$ python -q
>>> import numpy as np
>>> np.set_printoptions(suppress=True, linewidth=140)
>>> rnd = lambda a: np.round(a, 1) + 0
>>> A = np.loadtxt("out12.csv", delimiter=",")
>>> A
array([[ 0.,  0.,  0.,  0.,  0.,  0.,  0.,  0.,  0.],
       [-1.,  0.,  0.,  0.,  0.,  0.,  0.,  0.,  0.],
       [ 0.,  0.,  0.,  0.,  0.,  0., -1.,  0.,  0.],
       [ 0.,  0.,  0.,  0.,  0.,  0.,  0.,  0.,  0.],
       [ 0.,  0.,  0.,  0.,  0.,  0.,  0.,  0., -2.],
       [ 0.,  0.,  0.,  0.,  0.,  0.,  0.,  0.,  0.],
       [ 0.,  0.,  0.,  0.,  0.,  0.,  0., -2.,  0.],
       [ 0.,  0.,  0.,  0., -2.,  0.,  0.,  0.,  0.],
       [ 0.,  0.,  0.,  0.,  0.,  2.,  0.,  0.,  0.]])
>>> # column 2 repeats column 1
>>> left, sig, Vt = np.linalg.svd(A)
>>> V = Vt[:(sig > 1e-8).sum()]
>>> rng = np.random.default_rng(931274)
>>> x = A[3] + -2 * A[0] + rng.integers(2) * np.eye(9)[2]
>>> x
array([0., 0., 0., 0., 0., 0., 0., 0., 0.])
>>> V.T @ V
array([[1., 0., 0., 0., 0., 0., 0., 0., 0.],
       [0., 0., 0., 0., 0., 0., 0., 0., 0.],
       [0., 0., 0., 0., 0., 0., 0., 0., 0.],
       [0., 0., 0., 0., 0., 0., 0., 0., 0.],
       [0., 0., 0., 0., 1., 0., 0., 0., 0.],
       [0., 0., 0., 0., 0., 1., 0., 0., 0.],
       [0., 0., 0., 0., 0., 0., 1., 0., 0.],
       [0., 0., 0., 0., 0., 0., 0., 1., 0.],
       [0., 0., 0., 0., 0., 0., 0., 0., 1.]])
>>> np.allclose(V.T @ V @ x, x)
True
>>> np.diag(V.T @ V)
array([1., 0., 0., 0., 1., 1., 1., 1., 1.])
>>> print(rnd(np.linalg.norm(x - V.T @ V @ x)))
0.0
>>> rnd(np.linalg.norm(A, axis=0))
array([1., 0., 0., 0., 2., 2., 1., 2., 2.])
>>> A.T @ A
array([[1., 0., 0., 0., 0., 0., 0., 0., 0.],
       [0., 0., 0., 0., 0., 0., 0., 0., 0.],
       [0., 0., 0., 0., 0., 0., 0., 0., 0.],
       [0., 0., 0., 0., 0., 0., 0., 0., 0.],
       [0., 0., 0., 0., 4., 0., 0., 0., 0.],
       [0., 0., 0., 0., 0., 4., 0., 0., 0.],
       [0., 0., 0., 0., 0., 0., 1., 0., 0.],
       [0., 0., 0., 0., 0., 0., 0., 4., 0.],
       [0., 0., 0., 0., 0., 0., 0., 0., 4.]])
>>> A @ A.T
array([[0., 0., 0., 0., 0., 0., 0., 0., 0.],
       [0., 1., 0., 0., 0., 0., 0., 0., 0.],
       [0., 0., 1., 0., 0., 0., 0., 0., 0.],
       [0., 0., 0., 0., 0., 0., 0., 0., 0.],
       [0., 0., 0., 0., 4., 0., 0., 0., 0.],
       [0., 0., 0., 0., 0., 0., 0., 0., 0.],
       [0., 0., 0., 0., 0., 0., 4., 0., 0.],
       [0., 0., 0., 0., 0., 0., 0., 4., 0.],
       [0., 0., 0., 0., 0., 0., 0., 0., 4.]])
>>> print(rnd(np.linalg.pinv(A)))
[[ 0.  -1.   0.   0.   0.   0.   0.   0.   0. ]
 [ 0.   0.   0.   0.   0.   0.   0.   0.   0. ]
 [ 0.   0.   0.   0.   0.   0.   0.   0.   0. ]
 [ 0.   0.   0.   0.   0.   0.   0.   0.   0. ]
 [ 0.   0.   0.   0.   0.   0.   0.  -0.5  0. ]
 [ 0.   0.   0.   0.   0.   0.   0.   0.   0.5]
 [ 0.   0.  -1.   0.   0.   0.   0.   0.   0. ]
 [ 0.   0.   0.   0.   0.   0.  -0.5  0.   0. ]
 [ 0.   0.   0.   0.  -0.5  0.   0.   0.   0. ]]
>>> print(np.abs(np.diag(np.linalg.qr(A)[1])) > 1e-9)
[ True False False False  True  True False False False]
>>> rnd(A @ np.linalg.pinv(A) @ A)
array([[ 0.,  0.,  0.,  0.,  0.,  0.,  0.,  0.,  0.],
       [-1.,  0.,  0.,  0.,  0.,  0.,  0.,  0.,  0.],
       [ 0.,  0.,  0.,  0.,  0.,  0., -1.,  0.,  0.],
       [ 0.,  0.,  0.,  0.,  0.,  0.,  0.,  0.,  0.],
       [ 0.,  0.,  0.,  0.,  0.,  0.,  0.,  0., -2.],
       [ 0.,  0.,  0.,  0.,  0.,  0.,  0.,  0.,  0.],
       [ 0.,  0.,  0.,  0.,  0.,  0.,  0., -2.,  0.],
       [ 0.,  0.,  0.,  0., -2.,  0.,  0.,  0.,  0.],
       [ 0.,  0.,  0.,  0.,  0.,  2.,  0.,  0.,  0.]])
>>> G = A.T @ A
>>> np.allclose(G, G.T)
True
>>> rnd(np.linalg.eigvalsh(G)[::-1])
array([4., 4., 4., 4., 1., 1., 0., 0., 0.])
>>> np.diag(G)
array([1., 0., 0., 0., 4., 4., 1., 4., 4.])
>>> arr = np.array([[-2.0, -0.4, 0.7, 0.2],
...     [0.1, -0.3, -0.5, 0.8],
...     [1.4, -1.0, 0.3, -0.2],
...     [0.8, 0.0, 1.9, -0.6],
...     [0.2, -0.9, 0.0, 0.3],
...     [-0.6, 0.3, -2.2, 0.2],
...     [-1.4, 1.8, -0.5, -0.3],
...     [0.0, -0.8, -0.3, -1.0],
...     [-0.6, -0.9, 0.3, 2.1],
...     [0.5, 0.6, 0.2, 0.1],
...     [-1.9, -1.2, -0.4, -1.5],
...     [-0.3, 1.2, -0.7, -1.7],
...     [0.7, 0.4, 1.0, 0.3],
...     [-1.0, 1.0, -0.5, -0.7],
...     [-0.8, 0.0, 0.9, -0.2],
...     [-0.9, 1.0, 0.5, -1.0]])
>>> arr[:, 0] = -2 * arr[:, 2] + 0.1 * rng.normal(size=16)
>>> rnd(arr)
array([[-1.4, -0.4,  0.7,  0.2],
       [ 1. , -0.3, -0.5,  0.8],
       [-0.5, -1. ,  0.3, -0.2],
       [-3.8,  0. ,  1.9, -0.6],
       [ 0. , -0.9,  0. ,  0.3],
       [ 4.2,  0.3, -2.2,  0.2],
       [ 1.1,  1.8, -0.5, -0.3],
       [ 0.7, -0.8, -0.3, -1. ],
       [-0.4, -0.9,  0.3,  2.1],
       [-0.3,  0.6,  0.2,  0.1],
       [ 0.9, -1.2, -0.4, -1.5],
       [ 1.4,  1.2, -0.7, -1.7],
       [-1.9,  0.4,  1. ,  0.3],
       [ 1.1,  1. , -0.5, -0.7],
       [-1.8,  0. ,  0.9, -0.2],
       [-0.8,  1. ,  0.5, -1. ]])
>>> cen = (arr - arr.mean(axis=0)) / arr.std(axis=0)
>>> rnd(cen.std(axis=0))
array([1., 1., 1., 1.])
>>> beta = np.linalg.lstsq(np.delete(cen, 3, axis=1), cen[:, 3])[0]
>>> rnd(beta)
array([-3.3, -0.3, -3.3])
>>> np.abs(beta).argmax()
np.int64(0)
>>> G = np.cov(arr, rowvar=False)
>>> print(rnd(arr.std(axis=0)))
[1.7 0.9 0.9 0.9]
>>> print(G.shape)
(4, 4)
>>> rnd(np.corrcoef(arr.T))
array([[ 1. ,  0.2, -1. , -0.1],
       [ 0.2,  1. , -0.2, -0.3],
       [-1. , -0.2,  1. ,  0.1],
       [-0.1, -0.3,  0.1,  1. ]])
>>> proj = arr @ np.linalg.solve(arr.T @ arr, arr.T)
>>> rnd(np.trace(proj))
np.float64(4.0)
>>> np.allclose(proj @ proj, proj)
True
>>> print(rnd(np.diag(proj)))
[0.  0.1 0.1 0.4 0.1 0.4 0.3 0.2 0.6 0.1 0.5 0.3 0.1 0.2 0.1 0.4]
>>> print(rnd(np.linalg.eigvalsh(proj)))
[0. 0. 0. 0. 0. 0. 0. 0. 0. 0. 0. 0. 1. 1. 1. 1.]
>>> labels = rng.permutation(4)
>>> A2 = arr[:, labels] * rng.choice([-1, 1], 4)
>>> rnd(A2)
array([[-0.4, -0.7, -1.4, -0.2],
       [-0.3,  0.5,  1. , -0.8],
       [-1. , -0.3, -0.5,  0.2],
       [ 0. , -1.9, -3.8,  0.6],
       [-0.9,  0. ,  0. , -0.3],
       [ 0.3,  2.2,  4.2, -0.2],
       [ 1.8,  0.5,  1.1,  0.3],
       [-0.8,  0.3,  0.7,  1. ],
       [-0.9, -0.3, -0.4, -2.1],
       [ 0.6, -0.2, -0.3, -0.1],
       [-1.2,  0.4,  0.9,  1.5],
       [ 1.2,  0.7,  1.4,  1.7],
       [ 0.4, -1. , -1.9, -0.3],
       [ 1. ,  0.5,  1.1,  0.7],
       [ 0. , -0.9, -1.8,  0.2],
       [ 1. , -0.5, -0.8,  1. ]])
>>> left, _, Vt = np.linalg.svd(arr.T @ A2)
>>> labels
array([1, 2, 0, 3])
>>> rnd(left @ Vt)
array([[ 0.,  0.,  1.,  0.],
       [ 1.,  0.,  0.,  0.],
       [ 0., -1.,  0.,  0.],
       [ 0.,  0.,  0., -1.]])
>>> feats = np.load("w.npy")
>>> feats
array([[ 5,  6,  0,  4,  0,  7,  9,  5,  0,  8,  9],
       [ 5,  6,  0,  4,  0,  7,  9,  5,  0,  8,  9],
       [ 5,  6,  0,  4,  0,  7,  9,  5,  0,  8,  9],
       [ 4,  5, -1,  3, -1,  6,  8,  4, -1,  7,  8]])
>>> left, sig, Vt = np.linalg.svd(feats)
>>> V = Vt[:(sig > 1e-8).sum()]
>>> x = feats[2] + 4 * feats[3] + rng.integers(2) * np.eye(11)[1]
>>> print(x)
[21. 26. -4. 16. -4. 31. 41. 21. -4. 36. 41.]
>>> rnd(np.linalg.norm(x - V.T @ V @ x))
np.float64(0.0)
>>> print(np.allclose(V.T @ V @ x, x))
True
>>> print(np.linalg.matrix_rank(np.vstack([feats, x])))
2
>>> left, sig, Vt = np.linalg.svd(feats)
>>> np.argmax(sig[:-1] / (sig[1:] + 1e-6)) + 1
np.int64(2)
>>> A2 = left[:, :2] @ np.diag(sig[:2]) @ Vt[:2]
>>> rnd(np.linalg.norm(feats - A2, 2)), rnd(sig[2])
(np.float64(0.0), np.float64(0.0))
>>> np.linalg.matrix_rank(feats, rtol=0.05)
np.int64(1)
>>> A2 = feats / np.sqrt((feats ** 2).mean(axis=1, keepdims=True))
>>> np.linalg.matrix_rank(feats - feats.mean(axis=1, keepdims=True))
np.int64(1)
>>> rnd(feats - feats.mean(axis=1, keepdims=True))
array([[ 0.2,  1.2, -4.8, -0.8, -4.8,  2.2,  4.2,  0.2, -4.8,  3.2,  4.2],
       [ 0.2,  1.2, -4.8, -0.8, -4.8,  2.2,  4.2,  0.2, -4.8,  3.2,  4.2],
       [ 0.2,  1.2, -4.8, -0.8, -4.8,  2.2,  4.2,  0.2, -4.8,  3.2,  4.2],
       [ 0.2,  1.2, -4.8, -0.8, -4.8,  2.2,  4.2,  0.2, -4.8,  3.2,  4.2]])
>>> print(np.linalg.matrix_rank(A2) == np.linalg.matrix_rank(feats))
True
>>> rnd(np.linalg.norm(A2, axis=1))
array([3.3, 3.3, 3.3, 3.3])
>>> Q, _ = np.linalg.qr(np.array([[-0.2, -2.1, 0.9, 0.6],
...     [1.1, -0.8, -1.1, -0.3],
...     [-0.5, -0.6, -0.3, 0.4],
...     [1.6, -2.7, 0.9, 0.1]]))
>>> V, _ = np.linalg.qr(np.array([[1.5, -2.5, -0.8, -0.6],
...     [-2.0, -0.6, 0.0, -0.4],
...     [0.1, 0.4, -0.8, 0.8],
...     [-0.5, 0.5, -0.3, -0.3]]))
>>> sig = 5 * 0.5 ** np.arange(4)
>>> W0 = Q[:, :4] * sig @ V[:4]
>>> rnd(W0)
array([[-1.4,  1.6,  0.4, -0.1],
       [-1.3, -2.5,  0.3,  0.6],
       [ 0. ,  1.5,  0.8,  0.7],
       [-3. , -2.5, -1.2,  0.6]])
>>> W1 = np.array([[-2, -5, 3, 5], [3, 3, 0, 1], [-5, -1, -3, -1], [3, 5, 5, 2]])
>>> beta = np.array([3, 2, 1, 2])
>>> H = np.maximum(W0 @ W1 + beta, 0)
>>> rnd((H > 0).mean(axis=0))
array([0.8, 1. , 0.2, 0.2])
>>> (H > 0).astype(int)
array([[1, 1, 0, 0],
       [0, 1, 0, 0],
       [1, 1, 1, 1],
       [1, 1, 0, 0]])
>>> rnd(H)
array([[ 8.2, 13. ,  0. ,  0. ],
       [ 0. ,  3.5,  0. ,  0. ],
       [ 5.6,  8.9,  2.1,  4.2],
       [ 9.6, 13.9,  0. ,  0. ]])
>>> Z = np.array([[-2, -4, -2], [5, -1, 4], [5, 4, 5], [-4, -1, 4]])
>>> rnd(H @ Z)
array([[ 48.7, -45.8,  35.7],
       [ 17.7,  -3.5,  14.2],
       [ 27.1, -27.1,  51.9],
       [ 50.4, -52.5,  36.4]])
>>> rnd(np.linalg.det(W0.T))
np.float64(9.8)
>>> print(rnd(np.linalg.det(W0[::-1])))
9.8
>>> rnd(np.poly(W0))
array([1. , 2.5, 2.1, 3.5, 9.8])
>>> M = np.load("block5.npy")
>>> rnd(M)
array([[-3. , -0.9, -1.7,  1. , -1.4,  1.5, -1.5,  1.3,  0. , -1.3, -1.3],
       [ 3.7,  1.5,  0.7, -0.9,  0.2,  0.6,  2. , -1.4,  1.1,  0.5,  0.4],
       [-3.7, -1.4, -0.7,  0.9, -0.3, -0.4, -2. ,  1.4, -1.1, -0.6, -0.5],
       [ 2.7,  1.4, -0.8, -0.3, -1.2,  2.6,  1.6, -0.8,  1.8, -0.5, -0.7],
       [-3.5, -1.5, -0.1,  0.7,  0.3, -1.4, -2. ,  1.3, -1.4, -0.2,  0. ],
       [-1.3, -0.1, -2.1,  0.8, -1.9,  2.8, -0.5,  0.8,  1. , -1.5, -1.6],
       [-0.4, -0.6,  1.9, -0.4,  1.9, -3.2, -0.5, -0.2, -1.6,  1.3,  1.5],
       [-2.4, -1.3,  1. ,  0.2,  1.3, -2.8, -1.5,  0.6, -1.8,  0.7,  0.9],
       [-0.4, -0.6,  1.9, -0.4,  1.9, -3.2, -0.5, -0.2, -1.6,  1.3,  1.5],
       [ 2.6,  0.7,  1.9, -1. ,  1.6, -1.9,  1.2, -1.2, -0.3,  1.4,  1.4],
       [ 3.7,  1.4,  0.7, -0.9,  0.2,  0.5,  2. , -1.4,  1.1,  0.5,  0.5],
       [ 0.8,  0.8, -1.8,  0.3, -1.9,  3.2,  0.7,  0. ,  1.7, -1.2, -1.4],
       [-3.1, -1.5,  0.5,  0.4,  0.9, -2.2, -1.8,  1. , -1.7,  0.3,  0.5],
       [-3.6, -1.3, -1. ,  0.9, -0.6,  0.1, -1.9,  1.5, -0.8, -0.8, -0.7],
       [ 0.1, -0.5,  2. , -0.5,  2. , -3.2, -0.2, -0.4, -1.4,  1.4,  1.5],
       [ 1. , -0.1,  2.1, -0.7,  1.9, -3. ,  0.3, -0.7, -1.1,  1.5,  1.6],
       [-0.6,  0.2, -2. ,  0.6, -2. ,  3.1, -0.1,  0.6,  1.3, -1.5, -1.6],
       [-2.7, -1.4,  0.8,  0.3,  1.1, -2.5, -1.7,  0.8, -1.8,  0.5,  0.7],
       [ 0.8,  0.8, -1.7,  0.3, -1.8,  3.2,  0.7,  0. ,  1.7, -1.2, -1.4],
       [-2.4, -0.6, -1.9,  0.9, -1.6,  2.1, -1.1,  1.2,  0.4, -1.4, -1.5],
       [-3.3, -1.1, -1.5,  1. , -1.1,  0.9, -1.7,  1.4, -0.4, -1.1, -1.1],
       [ 1.4,  0.1,  2.1, -0.8,  1.9, -2.8,  0.5, -0.9, -0.9,  1.5,  1.6],
       [ 0.2,  0.6, -1.9,  0.4, -1.9,  3.2,  0.4,  0.3,  1.5, -1.4, -1.5],
       [-1.3,  0. , -2.1,  0.8, -1.9,  2.8, -0.4,  0.8,  1. , -1.5, -1.6],
       [ 2.5,  0.6,  1.9, -1. ,  1.6, -2. ,  1.2, -1.2, -0.3,  1.4,  1.5]])
>>> # looks like rank 2
>>> left, sig, Vt = np.linalg.svd(M)
>>> np.argmax(sig[:-1] / (sig[1:] + 1e-6)) + 1
np.int64(2)
>>> rnd(sig)
array([19.2, 16.1,  0. ,  0. ,  0. ,  0. ,  0. ,  0. ,  0. ,  0. ,  0. ])
>>> A2 = left[:, :2] @ np.diag(sig[:2]) @ Vt[:2]
>>> np.linalg.matrix_rank(A2)
np.int64(2)
>>> np.abs(np.diag(np.linalg.qr(M)[1])) > 1e-9
array([ True,  True, False, False, False, False, False, False, False, False, False])
>>> np.linalg.lstsq(M[:-1].T, M[-1])[2]
np.int32(2)
>>> np.linalg.cond(M) > 100
np.True_
>>> print(rnd(np.linalg.norm(M, 2) / np.linalg.norm(M)))
0.8
>>> print([round(float(x), 1) for x in np.linalg.svd(M, compute_uv=False)[:3]])
[19.2, 16.1, 0.0]
>>> np.linalg.matrix_rank(M, rtol=0.1)
np.int64(2)
>>> cen = M - M.mean(axis=0)
>>> V = np.linalg.svd(cen)[2][:2]
>>> A2 = cen - cen @ V.T @ V
>>> rnd((cen @ V.T).std(axis=0))
array([3.8, 3.1])
>>> print(rnd(A2.std(axis=0)))
[0. 0. 0. 0. 0. 0. 0. 0. 0. 0. 0.]
>>> rnd(np.linalg.norm(A2) / np.linalg.norm(cen))
np.float64(0.0)
>>> print(rnd(np.cov(cen @ V.T, rowvar=False)))
[[15.3  0. ]
 [ 0.  10.3]]
>>> m1 = np.load("x.npy")
>>> m1
array([[-2,  3,  0,  0],
       [-3, -3,  0,  0],
       [ 0,  0, -2,  3],
       [ 0,  0, -3, -3]])
>>> x = np.array([-2, 1, -1, 2])
>>> target = m1 @ x
>>> beta, lr = np.zeros(4), 1 / np.linalg.norm(m1, 2) ** 2
>>> for i in range(30):
...     beta -= lr * m1.T @ (m1 @ beta - target)
...     if i % 10 == 0: print(i, round(np.linalg.norm(m1 @ beta - target), 1))
... 
0 3.9
10 0.0
20 0.0
>>> rnd(np.linalg.cond(m1))
np.float64(1.3)
>>> A2 = np.array([[-2, 1, -1], [1, -2, 0]])
>>> Z = np.kron(A2, m1)
>>> Z.shape
(8, 12)
>>> print(Z)
[[ 4 -6  0  0 -2  3  0  0  2 -3  0  0]
 [ 6  6  0  0 -3 -3  0  0  3  3  0  0]
 [ 0  0  4 -6  0  0 -2  3  0  0  2 -3]
 [ 0  0  6  6  0  0 -3 -3  0  0  3  3]
 [-2  3  0  0  4 -6  0  0  0  0  0  0]
 [-3 -3  0  0  6  6  0  0  0  0  0  0]
 [ 0  0 -2  3  0  0  4 -6  0  0  0  0]
 [ 0  0 -3 -3  0  0  6  6  0  0  0  0]]
>>> rnd(np.linalg.norm(Z, 2)), rnd(np.linalg.norm(A2, 2) * np.linalg.norm(m1, 2))
(np.float64(13.6), np.float64(13.6))
